$ python -q
>>> import numpy as np
>>> import numpy.linalg as la
>>> np.set_printoptions(precision=3, suppress=True, linewidth=160, sign=" ")
>>> theta = np.deg2rad(90)
>>> X = np.eye(5)
>>> X[np.ix_([3, 4], [3, 4])] = [[np.cos(theta), -np.sin(theta)], [np.sin(theta), np.cos(theta)]]
>>> X.round(3) + 0
array([[ 1.,  0.,  0.,  0.,  0.],
       [ 0.,  1.,  0.,  0.,  0.],
       [ 0.,  0.,  1.,  0.,  0.],
       [ 0.,  0.,  0.,  0., -1.],
       [ 0.,  0.,  0.,  1.,  0.]])
>>> data = np.load("arr.npy")
>>> data
array([[ 1. , -3.6, -1.8, -2.1,  0.9, -1.8],
       [ 0.3,  0.6,  2.4,  1.8,  1.4, -0.7],
       [-0.5, -2.1, -0.2,  0.5, -0.2,  0.3],
       [ 0.7,  5.7, -0.5,  1.3,  1.6,  1.5],
       [-0.5,  1.5, -0.3,  0.3, -0.4,  0.1],
       [ 0.4,  0. , -0.8,  0.8,  1.6,  0.9],
       [-1.3,  4.2,  0.4,  2.5, -0.2, -0.7]])
>>> hat = data @ la.solve(data.T @ data, data.T)
>>> np.round(la.eigvalsh(hat), 3) + 0
array([ 0.,  1.,  1.,  1.,  1.,  1.,  1.])
>>> hat @ data[:, 3]
array([-2.1,  1.8,  0.5,  1.3,  0.3,  0.8,  2.5])
>>> round(np.trace(hat), 3)
np.float64(6.0)
>>> np.diag(hat)
array([ 0.971,  0.953,  0.708,  0.917,  0.648,  0.851,  0.953])
>>> x0 = np.array([0, 5, 7, 9, 5, 0])
>>> rhs = data @ x0
>>> rhs
array([-45. ,  43. ,  -8.4,  44.7,   6.1,   9.6,  45.3])
>>> rng = np.random.default_rng(1188)
>>> rhs = rhs + 0.05 * rng.normal(size=7)
>>> rhs
array([-45.017,  43.022,  -8.292,  44.732,   6.142,   9.632,  45.398])
>>> coef, *_ = la.lstsq(data, rhs)
>>> [round(float(la.norm(la.solve(data.T @ data + lam * np.eye(6), data.T @ rhs))), 2) for lam in (0, 1, 10, 100)]
[13.44, 12.76, 9.67, 4.3]
>>> round(la.norm(rhs - data @ coef), 3)
np.float64(0.06)
>>> np.round(data.T @ (rhs - data @ coef), 3) + 0
array([ 0.,  0.,  0.,  0.,  0.,  0.])
>>> coef.round()
array([ 0.,  5.,  7.,  9.,  5., -0.])
>>> coef
array([ 0.106,  4.981,  6.938,  9.131,  4.921, -0.017])
>>> J = np.load("dump.npy")
>>> J
array([[-8., -3.,  1., -3.],
       [14.,  5., -5.,  3.],
       [-6., -3., -1., -3.],
       [ 6.,  3.,  3.,  5.]])
>>> x0 = np.array([6, -5, -8, -1])
>>> rhs = J @ x0
>>> rhs
array([-38.,  96., -10.,  -8.])
>>> la.solve(J, rhs + J[:, 2])
array([ 6., -5., -7., -1.])
>>> la.solve(J, -3 * rhs)
array([-18.,  15.,  24.,   3.])
>>> r0 = np.array([1, 0])
>>> np.correlate(J[0], J[2], "full")
array([ 24.,  17.,  24.,  65.,  18.,   3.,  18.])
>>> np.cross(J[0, :3], J[2, :3])
array([  6., -14.,   6.])
>>> np.convolve(J[0], r0)
array([-8., -3.,  1., -3.,  0.])
>>> np.polyval(r0, J[0])
array([-8., -3.,  1., -3.])
>>> np.array([np.convolve(row, r0, "same") for row in J])
array([[-8., -3.,  1., -3.],
       [14.,  5., -5.,  3.],
       [-6., -3., -1., -3.],
       [ 6.,  3.,  3.,  5.]])
>>> [round(float(x), 3) for x in la.svd(J, compute_uv=False)[:3]]
[20.768, 6.354, 0.532]
>>> la.matrix_rank(J, rtol=0.1)
np.int64(2)
>>> la.cond(J) > 100
np.True_
>>> np.abs(la.svd(J)[2][-1])
array([ 0.47 ,  0.622,  0.429,  0.456])
>>> np.round(la.norm(J, 2) / la.norm(J), 3)
np.float64(0.956)
>>> Y = J / np.sqrt((J ** 2).mean(axis=1, keepdims=True))
>>> la.matrix_rank(J - J.mean(axis=1, keepdims=True))
np.int64(3)
>>> la.norm(Y, axis=1)
array([ 2.,  2.,  2.,  2.])
>>> arr = np.loadtxt("a.csv", delimiter=",")
>>> arr
array([[  2.047,  13.83 ,   7.879,  -4.331,  -5.367,  -8.324,   5.061],
       [ 14.482,  -0.201,  -2.437,   0.533,  -3.98 ,  -9.348,   8.987],
       [ -3.038,   9.947,  -1.403,  10.043,   7.331,   4.762,  10.61 ],
       [ 11.56 ,   7.39 , -13.693,   2.235,  -1.279,  -3.524,  -2.282],
       [  5.74 ,  12.809,   4.956,   6.462,   2.921,  -9.373,  -6.346],
       [  2.556, -13.339,  10.183,  -4.295,  -2.751,   3.688,   8.499],
       [ 11.319,  -2.766,  10.631,  -0.399,   9.594,   6.928,   3.319],
       [ -7.432,  -8.729,   9.459,   1.375,   5.677,  -3.689, -11.461],
       [ -1.008,   6.857, -13.223,   2.282,  11.764,  -2.064,  -5.41 ],
       [  0.584, -11.111,  -5.793,   3.759, -12.806,   5.566,  -5.793],
       [ 11.779,   6.411,  10.228,  -0.175,  -4.662,  -4.709,   8.462],
       [ -4.156,  -3.211,   8.062,  -4.627, -13.88 ,  -2.558,  -9.317],
       [  6.984,  13.654,  -5.747,  -8.859,   6.713,   1.437,  -2.482],
       [ -5.225,  12.662,  -7.057,  -0.316,   1.917,  12.421,   2.126],
       [  2.844,  16.926,   5.26 ,  -3.254,   0.966,   8.088,   0.918],
       [ -7.806,   5.112,  -0.06 ,   3.917, -14.779,  -1.464,  -8.776],
       [ -5.849,   9.312,  12.402,   9.61 ,  -5.26 ,   1.286,   1.895],
       [ -2.587,   4.916,  12.511,  -4.518,  -5.174,  11.742,   5.25 ],
       [ -6.784,   3.746,  15.731,   5.23 ,   3.568,   5.385,   4.835],
       [ -0.489,  -1.845,  -7.148,   5.715,   0.373,   5.574,  16.775],
       [  2.346,  -1.239,  11.254,  11.088,   4.311,  -1.857, -11.014],
       [  2.587,   2.65 ,   0.146,  -3.731,  -8.357,  16.479,   5.564],
       [ -6.206,   1.319,  -4.075, -13.001, -12.783,   1.063,   3.094],
       [  6.376,   6.633,  -1.543,   9.196,  -9.934,  11.244,  -1.813],
       [ -2.555,   2.792,  16.116,  -2.218,   4.99 ,  -5.68 ,   7.992],
       [-15.288,  -6.177,  -7.548,  -6.363,   4.789,   2.051,  -1.873]])
>>> Xc = (arr - arr.mean(axis=0)) / arr.std(axis=0)
>>> Xc.std(axis=0)
array([ 1.,  1.,  1.,  1.,  1.,  1.,  1.])
>>> coef = la.lstsq(np.delete(Xc, 4, axis=1), Xc[:, 4])[0]
>>> np.abs(coef).argmax()
np.int64(3)
>>> coef
array([-0.031,  0.125, -0.02 ,  0.156, -0.116,  0.112])
>>> G = np.cov(arr, rowvar=False)
>>> np.argsort(-arr.std(axis=0).round(6), kind="stable")
array([ 2,  1,  4,  6,  0,  5,  3])
>>> arr.std(axis=0)
array([ 7.056,  7.796,  8.738,  5.987,  7.444,  6.802,  7.151])
>>> np.argwhere(np.triu(np.abs(np.corrcoef(arr.T)) > 0.8, 1))
array([], shape=(0, 2), dtype=int64)
>>> la.eigvalsh(G)[::-1]
array([ 84.209,  77.435,  63.241,  53.709,  49.136,  37.147,  25.739])
>>> Xc = arr - arr.mean(axis=0)
>>> vecs = la.svd(Xc)[2][:6]
>>> Y = Xc - Xc @ vecs.T @ vecs
>>> (Xc @ vecs.T).std(axis=0)
array([ 8.998,  8.629,  7.798,  7.186,  6.874,  5.976])
>>> la.norm(Y, axis=1).round(6).argmax()
np.int64(6)
>>> M = np.load("x.npy")
>>> M
array([[ 0.,  2.,  5.],
       [ 1.,  0.,  0.],
       [ 0.,  0.,  1.]])
>>> # row 0 dominates
>>> np.poly(M)
array([ 1., -1., -2.,  2.])
>>> np.round(la.det(M[::-1]), 3)
np.float64(2.0)
>>> np.kron(np.eye(2, dtype=int), M)
array([[ 0.,  2.,  5.,  0.,  0.,  0.],
       [ 1.,  0.,  0.,  0.,  0.,  0.],
       [ 0.,  0.,  1.,  0.,  0.,  0.],
       [ 0.,  0.,  0.,  0.,  2.,  5.],
       [ 0.,  0.,  0.,  1.,  0.,  0.],
       [ 0.,  0.,  0.,  0.,  0.,  1.]])
>>> round(la.det(M.T), 3)
np.float64(-2.0)
>>> np.round(la.det(2 * M), 3), round(float(la.det(M)), 3)
(np.float64(-16.0), -2.0)
>>> Y = np.array([[-3, 2, -1], [1, 3, 2]])
>>> basis = np.kron(Y, M)
>>> la.matrix_rank(basis)
np.int64(6)
>>> np.sort(np.abs(la.eigvals(M)))
array([ 1.   ,  1.414,  1.414])
>>> (M + M.T) / 2
array([[ 0. ,  1.5,  2.5],
       [ 1.5,  0. ,  0. ],
       [ 2.5,  0. ,  1. ]])
>>> M @ M
array([[ 2.,  0.,  5.],
       [ 0.,  2.,  5.],
       [ 0.,  0.,  1.]])
>>> la.matrix_power(M, 2)
array([[ 2.,  0.,  5.],
       [ 0.,  2.,  5.],
       [ 0.,  0.,  1.]])
>>> np.allclose(M, M.T)
False
>>> evals, vecs = la.eig(M)
>>> np.sort(la.eigvals(M.T))
array([-1.414,  1.   ,  1.414])
>>> np.sort(la.eigvals(la.inv(M)))
array([-0.707,  0.707,  1.   ])
>>> np.prod(evals)
np.float64(-2.0)
>>> evals
array([ 1.414, -1.414,  1.   ])
>>> np.sort(la.eigvals(M @ M))
array([ 1.,  2.,  2.])
>>> r0, v = M[1], M[2]
>>> r0 @ r0
np.float64(1.0)
>>> r0 @ v
np.float64(0.0)
>>> p = (r0 @ v) / (r0 @ r0) * r0
>>> round(float(la.norm(r0 + v) ** 2 + la.norm(r0 - v) ** 2), 3)
4.0
>>> np.outer(r0, v)
array([[ 0.,  0.,  1.],
       [ 0.,  0.,  0.],
       [ 0.,  0.,  0.]])
>>> p
array([ 0.,  0.,  0.])
>>> feats = np.loadtxt("case1.csv", delimiter=",")
>>> feats
array([[ -0.033,   0.06 ,  -0.126,  -0.117],
       [-15.899,  -5.871,  -8.014,  -3.895],
       [ -8.121,  -2.897,  -3.938,  -1.981],
       [ -8.123,  -3.011,  -3.826,  -2.011],
       [ -0.056,   0.071,   0.161,   0.062],
       [  0.092,  -0.032,   0.147,   0.064],
       [ 15.997,   5.668,   8.03 ,   4.061],
       [  0.056,  -0.015,   0.012,  -0.127]])
>>> Y = np.c_[feats[:, :3] @ np.array([[1, 3, 0], [2, 1, 2], [2, 1, 4]]), np.array([2, 2, 2, 2, 0, 1, 1, 1])]
>>> Y
array([[ -0.165,  -0.165,  -0.384,   2.   ],
       [-43.669, -61.582, -43.798,   2.   ],
       [-21.791, -31.198, -21.546,   2.   ],
       [-21.797, -31.206, -21.326,   2.   ],
       [  0.408,   0.064,   0.786,   0.   ],
       [  0.322,   0.391,   0.524,   1.   ],
       [ 43.393,  61.689,  43.456,   1.   ],
       [  0.05 ,   0.165,   0.018,   1.   ]])
>>> la.matrix_rank(Y)
np.int64(4)
